$ ipython --no-banner

In [1]: import numpy as np

In [2]: import numpy.linalg as la

In [3]: np.set_printoptions(suppress=True, linewidth=140)

In [4]: K = np.array([[-3.0, 1.0, 0.0, 0.0, 0.0, 0.0],
   ...:     [0.0, -3.0, 1.0, 0.0, 0.0, 0.0],
   ...:     [0.0, 0.0, -3.0, 1.0, 0.0, 0.0],
   ...:     [0.0, 0.0, 0.0, -3.0, 1.0, 0.0],
   ...:     [0.0, 0.0, 0.0, 0.0, -3.0, 1.0],
   ...:     [0.0, 0.0, 0.0, 0.0, 0.0, -3.0]])

In [5]: print(K)
[[-3.  1.  0.  0.  0.  0.]
 [ 0. -3.  1.  0.  0.  0.]
 [ 0.  0. -3.  1.  0.  0.]
 [ 0.  0.  0. -3.  1.  0.]
 [ 0.  0.  0.  0. -3.  1.]
 [ 0.  0.  0.  0.  0. -3.]]

In [6]: A2 = K / np.sqrt((K ** 2).mean(axis=1, keepdims=True))

In [7]: np.round(K - K.mean(axis=1, keepdims=True), 3)
Out[7]: 
array([[-2.667,  1.333,  0.333,  0.333,  0.333,  0.333],
       [ 0.333, -2.667,  1.333,  0.333,  0.333,  0.333],
       [ 0.333,  0.333, -2.667,  1.333,  0.333,  0.333],
       [ 0.333,  0.333,  0.333, -2.667,  1.333,  0.333],
       [ 0.333,  0.333,  0.333,  0.333, -2.667,  1.333],
       [ 0.5  ,  0.5  ,  0.5  ,  0.5  ,  0.5  , -2.5  ]])

In [8]: la.matrix_rank(K - K.mean(axis=1, keepdims=True))
Out[8]: np.int64(5)

In [9]: x = np.array([-3, -1, -2, 2, 1, -3])

In [10]: h1 = np.maximum(K @ x, 0)

In [11]: print(K * (h1 > 1e-9)[:, None])
[[-3.  1.  0.  0.  0.  0.]
 [ 0. -3.  1.  0.  0.  0.]
 [ 0.  0. -3.  1.  0.  0.]
 [ 0.  0.  0. -0.  0.  0.]
 [ 0.  0.  0.  0. -0.  0.]
 [ 0.  0.  0.  0.  0. -3.]]

In [12]: print(np.maximum(K @ x, 0) - np.maximum(-K @ x, 0))
[ 8.  1.  8. -5. -6.  9.]

In [13]: print(np.round(np.tanh(K @ x), 3))
[ 1.     0.762  1.    -1.    -1.     1.   ]

In [14]: Q, r_ = la.qr(K)

In [15]: np.allclose(r_.T @ r_, K.T @ K)
Out[15]: True

In [16]: Q.shape, r_.shape
Out[16]: ((6, 6), (6, 6))

In [17]: Q @ r_
Out[17]: 
array([[-3.,  1.,  0.,  0.,  0.,  0.],
       [ 0., -3.,  1.,  0.,  0.,  0.],
       [ 0.,  0., -3.,  1.,  0.,  0.],
       [ 0.,  0.,  0., -3.,  1.,  0.],
       [ 0.,  0.,  0.,  0., -3.,  1.],
       [ 0.,  0.,  0.,  0.,  0., -3.]])

In [18]: np.trace(Q @ Q.T)
Out[18]: np.float64(6.0)

In [19]: np.abs(np.diag(r_))
Out[19]: array([3., 3., 3., 3., 3., 3.])

In [20]: abs(r_[0, 0]), np.round(la.norm(K[:, 0]), 3)
Out[20]: (np.float64(3.0), np.float64(3.0))

In [21]: print(r_)
[[-3.  1.  0.  0.  0.  0.]
 [ 0. -3.  1.  0.  0.  0.]
 [ 0.  0. -3.  1.  0.  0.]
 [ 0.  0.  0. -3.  1.  0.]
 [ 0.  0.  0.  0. -3.  1.]
 [ 0.  0.  0.  0.  0. -3.]]

In [22]: rng = np.random.default_rng(28928)

In [23]: A2 = K + rng.integers(-2, 3, (6, 4)) @ rng.integers(-2, 3, (4, 6))

In [24]: print(A2)
[[-4.  1. -3.  0.  0.  5.]
 [-3. -3. -2.  1.  1.  7.]
 [ 3. -4. -2. -2. -1. -3.]
 [-2.  2. -3. -4.  5.  4.]
 [-5. -4.  0.  2. -2.  8.]
 [ 1. -3.  0.  0. -3. -2.]]

In [25]: np.abs(A2 - K).sum(axis=1)
Out[25]: array([ 9., 15., 15., 16., 19.,  8.])

In [26]: print(A2 - K)
[[-1.  0. -3.  0.  0.  5.]
 [-3.  0. -3.  1.  1.  7.]
 [ 3. -4.  1. -3. -1. -3.]
 [-2.  2. -3. -1.  4.  4.]
 [-5. -4.  0.  2.  1.  7.]
 [ 1. -3.  0.  0. -3.  1.]]

In [27]: J = np.array([[0, 0, -2, -2, 2, 2, -1],
    ...:     [0, -2, -1, -1, 2, -2, 0],
    ...:     [0, 2, -2, -1, 2, -2, -2],
    ...:     [0, -2, -1, 1, 1, 1, -1],
    ...:     [-2, 2, -2, -1, -1, -2, -1],
    ...:     [1, 1, -2, -1, -1, -2, -2],
    ...:     [-2, 2, 2, 0, -1, -2, 1]]) * (rng.random((7, 7)) < 0.3)

In [28]: J
Out[28]: 
array([[ 0,  0, -2,  0,  0,  2,  0],
       [ 0,  0, -1, -1,  0,  0,  0],
       [ 0,  0,  0,  0,  0,  0,  0],
       [ 0,  0,  0,  0,  0,  0,  0],
       [ 0,  0, -2,  0,  0,  0,  0],
       [ 1,  0,  0,  0, -1,  0,  0],
       [ 0,  2,  2,  0,  0,  0,  0]])

In [29]: U, sv, vt = la.svd(J)

In [30]: sv.round(3)
Out[30]: array([ 3.973,  2.   ,  1.414,  1.254,  0.803,  0.   , -0.   ])

In [31]: A2 = U[:, :5] @ np.diag(sv[:5]) @ vt[:5]

In [32]: la.matrix_rank(J, rtol=0.05)
Out[32]: np.int64(5)

In [33]: la.matrix_rank(A2)
Out[33]: np.int64(5)

In [34]: print(round(float(la.norm(J - A2) / la.norm(J)), 3))
0.0

In [35]: A2.round(3) + 0
Out[35]: 
array([[ 0.,  0., -2.,  0.,  0.,  2.,  0.],
       [ 0.,  0., -1., -1.,  0.,  0.,  0.],
       [ 0.,  0.,  0.,  0.,  0.,  0.,  0.],
       [ 0.,  0.,  0.,  0.,  0.,  0.,  0.],
       [ 0.,  0., -2.,  0.,  0.,  0.,  0.],
       [ 1.,  0.,  0.,  0., -1.,  0.,  0.],
       [ 0.,  2.,  2.,  0.,  0.,  0.,  0.]])

In [36]: t = np.radians(135)

In [37]: r_ = np.eye(7)

In [38]: r_[0, 0] = r_[6, 6] = np.cos(t)

In [39]: r_[0, 6], r_[6, 0] = -np.sin(t), np.sin(t)

In [40]: print(r_.round(3))
[[-0.707  0.     0.     0.     0.     0.    -0.707]
 [ 0.     1.     0.     0.     0.     0.     0.   ]
 [ 0.     0.     1.     0.     0.     0.     0.   ]
 [ 0.     0.     0.     1.     0.     0.     0.   ]
 [ 0.     0.     0.     0.     1.     0.     0.   ]
 [ 0.     0.     0.     0.     0.     1.     0.   ]
 [ 0.707  0.     0.     0.     0.     0.    -0.707]]

In [41]: A2 = J @ r_.T

In [42]: A2.round(3)
Out[42]: 
array([[ 0.   ,  0.   , -2.   ,  0.   ,  0.   ,  2.   ,  0.   ],
       [ 0.   ,  0.   , -1.   , -1.   ,  0.   ,  0.   ,  0.   ],
       [ 0.   ,  0.   ,  0.   ,  0.   ,  0.   ,  0.   ,  0.   ],
       [ 0.   ,  0.   ,  0.   ,  0.   ,  0.   ,  0.   ,  0.   ],
       [ 0.   ,  0.   , -2.   ,  0.   ,  0.   ,  0.   ,  0.   ],
       [-0.707,  0.   ,  0.   ,  0.   , -1.   ,  0.   ,  0.707],
       [ 0.   ,  2.   ,  2.   ,  0.   ,  0.   ,  0.   ,  0.   ]])

In [43]: print(np.round(la.det(r_), 3), round(np.trace(r_), 3))
1.0 3.586

In [44]: np.allclose(la.norm(J, axis=1), la.norm(A2, axis=1))
Out[44]: True

In [45]: [round(float(x), 3) for x in la.svd(J, compute_uv=False)[:3]]
Out[45]: [3.973, 2.0, 1.414]

In [46]: labels = rng.permutation(7)

In [47]: labels
Out[47]: array([5, 2, 3, 6, 1, 0, 4])

In [48]: A2 = J[labels][:, labels]

In [49]: np.round(la.det(A2), 3), round(float(la.det(J[labels])), 3)
Out[49]: (np.float64(0.0), 0.0)

In [50]: np.allclose(A2, J)
Out[50]: False

In [51]: np.round(np.sort(np.abs(la.eigvals(A2))), 3)
Out[51]: array([0.   , 0.   , 0.   , 0.   , 0.   , 1.414, 1.414])

In [52]: np.trace(A2)
Out[52]: np.int64(0)

In [53]: A2 = J + rng.integers(-2, 3, (7, 5)) @ rng.integers(-2, 3, (5, 7))

In [54]: print(A2)
[[-11  -2  -6  -1  -1  11   6]
 [  0 -12  -7   9   5   0   0]
 [ -3   4   2  -5  -5   5  -3]
 [ -2   4   0  -4   1  -2   6]
 [ -2  -8 -10   2   2  -2   4]
 [  3 -12  -7   8   7  -6   1]
 [ -2  10   3 -10  -3  -2   4]]

In [55]: np.round(la.svd(A2 - J, compute_uv=False), 3) + 0
Out[55]: array([31.251, 17.63 , 12.563,  5.103,  1.917,  0.   ,  0.   ])

In [56]: la.matrix_rank(A2 - J, tol=1e-8)
Out[56]: np.int64(5)

In [57]: A = np.array([[0, -3, -1, -3], [0, 0, 2, 2], [0, 0, 0, 0], [0, 0, 0, 0]])

In [58]: np.round(np.trace(la.pinv(A) @ A), 3)
Out[58]: np.float64(2.0)

In [59]: print(np.unique(A.round(6), axis=0).shape)
(3, 4)

In [60]: la.lstsq(A[:-1].T, A[-1])[2]
Out[60]: np.int32(2)

In [61]: np.abs(np.diag(la.qr(A)[1])) > 1e-9
Out[61]: array([False, False, False, False])

In [62]: P = np.triu(np.array([[1, 1, 0, 2], [0, 1, 1, 1], [1, 1, 0, 1], [1, 0, 2, 2]]), 1) + np.eye(4)

In [63]: A2 = P @ A @ la.inv(P)

In [64]: la.matrix_rank(A2)
Out[64]: np.int64(2)

In [65]: P @ A - A @ P
Out[65]: 
array([[ 0.,  0.,  5.,  6.],
       [ 0.,  0.,  0., -2.],
       [ 0.,  0.,  0.,  0.],
       [ 0.,  0.,  0.,  0.]])

In [66]: np.poly(A2)
Out[66]: array([1., 0., 0., 0., 0.])

In [67]: round(float(la.det(A2)), 3)
Out[67]: 0.0

In [68]: print(la.cond(A) > 100)
True

In [69]: np.argsort(-la.norm(A, axis=0).round(6), kind="stable")[:3]
Out[69]: array([3, 1, 2])

In [70]: U, sv, vt = la.svd(A)

In [71]: evecs = vt[:(sv > 1e-8).sum()]

In [72]: x = A[1] + -1 * A[3] + rng.integers(2) * np.eye(4)[0]

In [73]: x
Out[73]: array([0., 0., 2., 2.])

In [74]: la.matrix_rank(np.vstack([A, x]))
Out[74]: np.int64(2)

In [75]: round(la.norm(x - evecs.T @ evecs @ x), 3)
Out[75]: np.float64(0.0)

In [76]: m1 = np.maximum(np.array([[1, -3, -8, 1],
    ...:     [4, -4, -3, 6],
    ...:     [0, -6, -1, 4],
    ...:     [7, 0, -3, -6],
    ...:     [1, -8, -6, -1],
    ...:     [6, 7, 6, 4],
    ...:     [2, 3, -4, 3],
    ...:     [-8, 9, -9, -1],
    ...:     [5, 5, -9, 6],
    ...:     [-6, -2, -9, -3],
    ...:     [0, 9, -2, 6],
    ...:     [-8, 7, -6, 0],
    ...:     [9, -9, 3, 2],
    ...:     [6, -5, -4, 4],
    ...:     [8, -8, 7, -7],
    ...:     [-3, -9, 0, -8],
    ...:     [-5, 5, -7, 4]]) @ np.array([[5, -2, 4, 0, -2, -4],
    ...:     [-3, -2, -4, -3, 5, 1],
    ...:     [-4, -5, -4, -3, 3, 5],
    ...:     [3, 5, 0, 2, 4, 4]]) + np.array([-5, -3, 3, 2, 4, 0]), 0)

In [77]: print(m1)
[[44 46 51 37  0  0]
 [57 42 47 35  0  0]
 [29 34 31 31  0  5]
 [24  0 43  0  0  0]
 [45 36 63 42  0  0]
 [ 0  0  0  0 61 29]
 [21 22 15 11 15  0]
 [ 0 35  0  0 34  0]
 [59 52 39 26 16  0]
 [ 0 43 23 29  0  0]
 [ 0 19  0  0 67 23]
 [ 0 29  0  0 37  9]
 [61  0 63 24  0  0]
 [68 35 63 37  0  0]
 [10  0 39  0  0  0]
 [ 0  0 27 13  0  0]
 [ 0 52  0 16 34  6]]

In [78]: Ac = (m1 - m1.mean(axis=0)) / m1.std(axis=0)

In [79]: np.round(Ac.std(axis=0), 3)
Out[79]: array([1., 1., 1., 1., 1., 1.])

In [80]: b = la.lstsq(np.delete(Ac, 3, axis=1), Ac[:, 3])[0]

In [81]: np.round(1 - np.var(Ac[:, 3] - np.delete(Ac, 3, axis=1) @ b), 3)
Out[81]: np.float64(0.902)

In [82]: print(b.round(3))
[ 0.063  0.678  0.44  -0.737  0.638]

In [83]: Ac = m1 - m1.mean(axis=0)

In [84]: U, sv, vt = la.svd(Ac, full_matrices=False)

In [85]: np.searchsorted(np.cumsum(sv ** 2) / (sv ** 2).sum(), 0.9) + 1
Out[85]: np.int64(3)

In [86]: np.round(Ac.mean(axis=0), 3) + 0
Out[86]: array([0., 0., 0., 0., 0., 0.])

In [87]: np.round(sv ** 2 / (sv ** 2).sum(), 3)
Out[87]: array([0.675, 0.183, 0.107, 0.024, 0.008, 0.002])

In [88]: np.round(np.abs(vt[-1]), 3)
Out[88]: array([0.048, 0.227, 0.021, 0.368, 0.372, 0.82 ])

In [89]: print(la.matrix_rank(Ac))
6

In [90]: D = la.norm(m1[:, None] - m1[None], axis=-1)

In [91]: la.matrix_rank(D ** 2)
Out[91]: np.int64(8)

In [92]: np.flatnonzero(D[6] < D.mean() / 2)
Out[92]: array([6])

In [93]: D[:5, :5].round(3)
Out[93]: 
array([[ 0.   , 14.318, 28.81 , 62.841, 16.432],
       [14.318,  0.   , 33.838, 63.984, 22.023],
       [28.81 , 33.838,  0.   , 48.073, 37.815],
       [62.841, 63.984, 48.073,  0.   , 62.458],
       [16.432, 22.023, 37.815, 62.458,  0.   ]])

In [94]: A2 = np.array([[0, 2, -1],
    ...:     [0, -2, 1],
    ...:     [-2, -1, -1],
    ...:     [2, -2, 2],
    ...:     [2, -1, -1],
    ...:     [0, 1, -2]])

In [95]: la.matrix_rank(m1 @ A2)
Out[95]: np.int64(3)

In [96]: np.einsum("ik,kj->ji", m1, A2)
Out[96]: 
array([[ -28,  -24,    0,  -86,  -42,  122,   22,   68,    6,   12,  134,   74,  -78,  -52,  -78,  -28,  100],
       [-129,  -87,  -98,    5, -129,  -32,  -54, -104,  -93, -167,  -82,  -86,   11,  -71,  -19,  -53, -164],
       [  25,    8,   26,  -67,   12, -119,   -7,    1,  -10,   78,  -94,  -26,  -76,  -22,  -49,   -1,   38]])

In [97]: m1 @ A2
Out[97]: 
array([[ -28, -129,   25],
       [ -24,  -87,    8],
       [   0,  -98,   26],
       [ -86,    5,  -67],
       [ -42, -129,   12],
       [ 122,  -32, -119],
       [  22,  -54,   -7],
       [  68, -104,    1],
       [   6,  -93,  -10],
       [  12, -167,   78],
       [ 134,  -82,  -94],
       [  74,  -86,  -26],
       [ -78,   11,  -76],
       [ -52,  -71,  -22],
       [ -78,  -19,  -49],
       [ -28,  -53,   -1],
       [ 100, -164,   38]])

In [98]: np.vstack([m1, A2.T]).shape
Out[98]: (20, 6)

In [99]: A2.T @ m1.T
Out[99]: 
array([[ -28,  -24,    0,  -86,  -42,  122,   22,   68,    6,   12,  134,   74,  -78,  -52,  -78,  -28,  100],
       [-129,  -87,  -98,    5, -129,  -32,  -54, -104,  -93, -167,  -82,  -86,   11,  -71,  -19,  -53, -164],
       [  25,    8,   26,  -67,   12, -119,   -7,    1,  -10,   78,  -94,  -26,  -76,  -22,  -49,   -1,   38]])

In [100]: F = np.load("case14.npy")

In [101]: print(F)
[[ 2  3 10]
 [ 1  0  5]
 [ 3  2 15]
 [ 1  1  5]
 [ 0  3  0]
 [ 2  2 10]
 [ 0  2  0]]

In [102]: C2 = F.T @ F

In [103]: print(la.matrix_rank(C2))
2

In [104]: (F @ F.T).shape
Out[104]: (7, 7)

In [105]: C2
Out[105]: 
array([[ 19,  17,  95],
       [ 17,  31,  85],
       [ 95,  85, 475]])

In [106]: print(np.allclose(C2, C2.T))
True

In [107]: X = np.array([[2, 0, 1, 1, 3], [0, 1, 1, 0, 0]])

In [108]: x = np.array([-2, -2, -3, 2, 1])

In [109]: h1 = np.maximum(X @ x, 0)

In [110]: X.T @ h1
Out[110]: array([0, 0, 0, 0, 0])

In [111]: np.maximum(X @ x, 0) - np.maximum(-X @ x, 0)
Out[111]: array([-2, -5])

In [112]: np.maximum(X @ (3 * x), 0)
Out[112]: array([0, 0])

In [113]: print(X * (h1 > 1e-9)[:, None])
[[0 0 0 0 0]
 [0 0 0 0 0]]

In [114]: E = np.loadtxt("layer3.csv", delimiter=",")

In [115]: print(E)
[[-0.845 -0.446 -0.938 -0.446 -0.565]
 [-0.592  0.53  -0.354  0.291  0.405]
 [ 0.731 -0.969  0.245 -0.617 -0.933]
 [ 0.226  0.06  -0.854 -0.867 -0.1  ]
 [ 0.89  -0.774  0.992  0.808 -0.454]
 [ 0.885 -0.848  0.3   -0.77  -0.749]
 [ 0.77  -0.675 -0.462 -0.881 -0.617]
 [-0.744 -0.578 -0.965 -0.762 -0.675]
 [ 0.478 -0.984 -0.641 -0.856 -0.969]
 [-0.02  -0.501 -0.994 -0.988 -0.67 ]
 [ 0.508 -0.04   0.753  0.363  0.1  ]
 [-0.653 -0.04  -0.991 -0.935 -0.363]
 [-0.282 -0.93  -0.388 -0.217 -0.894]
 [-0.91   0.941 -0.885  0.197  0.848]
 [ 0.641  0.245  0.963  0.808  0.438]
 [ 0.02   0.915  0.961  0.949  0.912]
 [ 0.264 -0.982 -0.898 -0.933 -0.972]
 [-0.883  0.99  -0.986 -0.664  0.955]
 [-0.38   0.995  0.478  0.762  0.987]
 [-0.664  0.983 -0.99  -0.901  0.929]
 [ 0.941 -0.701  0.641 -0.716 -0.53 ]
 [-0.629  0.943 -0.508  0.254  0.881]
 [ 0.558  0.397  0.422 -0.119  0.397]
 [-0.923  0.414 -0.226  0.84   0.291]
 [ 0.716 -0.68   0.454 -0.38  -0.544]
 [ 0.706  0.159 -0.273 -0.762  0.119]
 [-0.856  0.68  -0.995 -0.909  0.282]
 [-0.604  0.965 -0.493  0.254  0.922]
 [-0.462  0.862  0.881  0.94   0.845]
 [-0.716  0.363  0.04   0.686  0.291]
 [-0.578 -0.968 -0.617 -0.197 -0.949]
 [-0.08   0.345  0.821  0.808  0.414]
 [-0.851  0.454 -0.226  0.726  0.336]]

In [116]: np.round(E.sum(axis=0), 3)
Out[116]: array([-3.338,  1.125, -5.733, -4.234,  0.368])

In [117]: la.matrix_rank(E)
Out[117]: np.int64(5)
